% python3 -q
>>> import numpy as np
>>> np.set_printoptions(precision=2, suppress=True, linewidth=120)
>>> W0 = np.load("sample15.npy")
>>> W0
array([[ 2.77,  2.5 ,  1.37],
       [-2.69, -0.5 , -1.39],
       [-6.85, -5.91, -7.79],
       [-0.15, -2.36, -4.58],
       [-2.62,  0.35, -0.25],
       [-4.07,  2.09,  2.51],
       [-0.57, -2.14, -4.18],
       [ 1.12, -1.01, -3.04],
       [ 4.58, -1.73, -4.91],
       [ 1.08, -1.35, -3.51],
       [-2.83, -0.05, -0.73],
       [-0.42,  4.84,  5.39],
       [ 4.06,  3.88,  2.95],
       [ 3.12,  0.64, -1.27],
       [ 0.6 , -1.5 , -3.59],
       [-1.48,  1.02,  0.4 ],
       [-1.2 , -0.79, -2.16],
       [-2.33,  3.2 ,  3.61],
       [ 1.66,  0.45, -1.17],
       [-0.98,  1.2 ,  0.52]])
>>> lab = W0[:, 1] > np.median(W0[:, 1])
>>> r0 = W0[lab].mean(axis=0) - W0[~lab].mean(axis=0)
>>> (((W0 - W0.mean(axis=0)) @ r0 > 0) == lab).mean()
np.float64(1.0)
>>> r0
array([0.66, 3.75, 4.99])
>>> np.argsort(-np.abs(r0).round(6), kind="stable")
array([2, 1, 0])
>>> D = np.linalg.norm(W0[:, None] - W0[None], axis=-1)
>>> (D + 1e9 * np.eye(20)).round(6).argmin(axis=1)
array([12, 10,  6,  6, 10, 17,  3,  9,  9, 14,  4, 17,  0, 18,  9, 19,  1,  5, 13, 15])
>>> D[:5, :5]
array([[ 0.  ,  6.81, 15.72,  8.22,  6.02],
       [ 6.81,  0.  ,  9.36,  4.48,  1.42],
       [15.72,  9.36,  0.  ,  8.23, 10.67],
       [ 8.22,  4.48,  8.23,  0.  ,  5.67],
       [ 6.02,  1.42, 10.67,  5.67,  0.  ]])
>>> np.unravel_index(D.round(6).argmax(), D.shape)
(np.int64(2), np.int64(11))
>>> D.shape
(20, 20)
>>> rng = np.random.default_rng(6)
>>> theta = np.sort(rng.uniform(-2, 2, 18))
>>> E = np.c_[theta, theta ** 2, theta ** 3] @ np.array([[-5, -1, -7], [-7, -7, -5], [-1, 9, 6]])
>>> E
array([[ -9.61, -93.27, -51.03],
       [ -7.93, -74.23, -39.13],
       [ -7.78, -72.6 , -38.11],
       [ -4.95, -45.28, -21.4 ],
       [ -2.13, -22.84,  -8.27],
       [  0.48,  -5.39,   0.56],
       [  0.63,  -4.34,   0.94],
       [  0.84,  -2.69,   1.43],
       [  0.87,  -2.4 ,   1.49],
       [ -0.93,  -0.28,  -1.16],
       [ -4.78,  -1.16,  -4.23],
       [ -7.23,  -1.05,  -5.28],
       [ -7.6 ,  -0.99,  -5.39],
       [-16.3 ,   3.11,  -5.58],
       [-20.75,   6.86,  -4.28],
       [-23.49,   9.6 ,  -3.13],
       [-42.27,  35.62,  10.4 ],
       [-43.77,  38.15,  11.82]])
>>> Xc = E - E.mean(axis=0)
>>> evecs = np.linalg.svd(Xc)[2][:2]
>>> B = Xc - Xc @ evecs.T @ evecs
>>> np.linalg.norm(B, axis=1).round(6).argmax()
np.int64(12)
>>> (Xc @ evecs.T).std(axis=0)
array([39.05, 12.23])
>>> round(np.linalg.norm(B) / np.linalg.norm(Xc), 2)
np.float64(0.05)
>>> np.diag(evecs.T @ evecs)
array([0.95, 0.8 , 0.25])
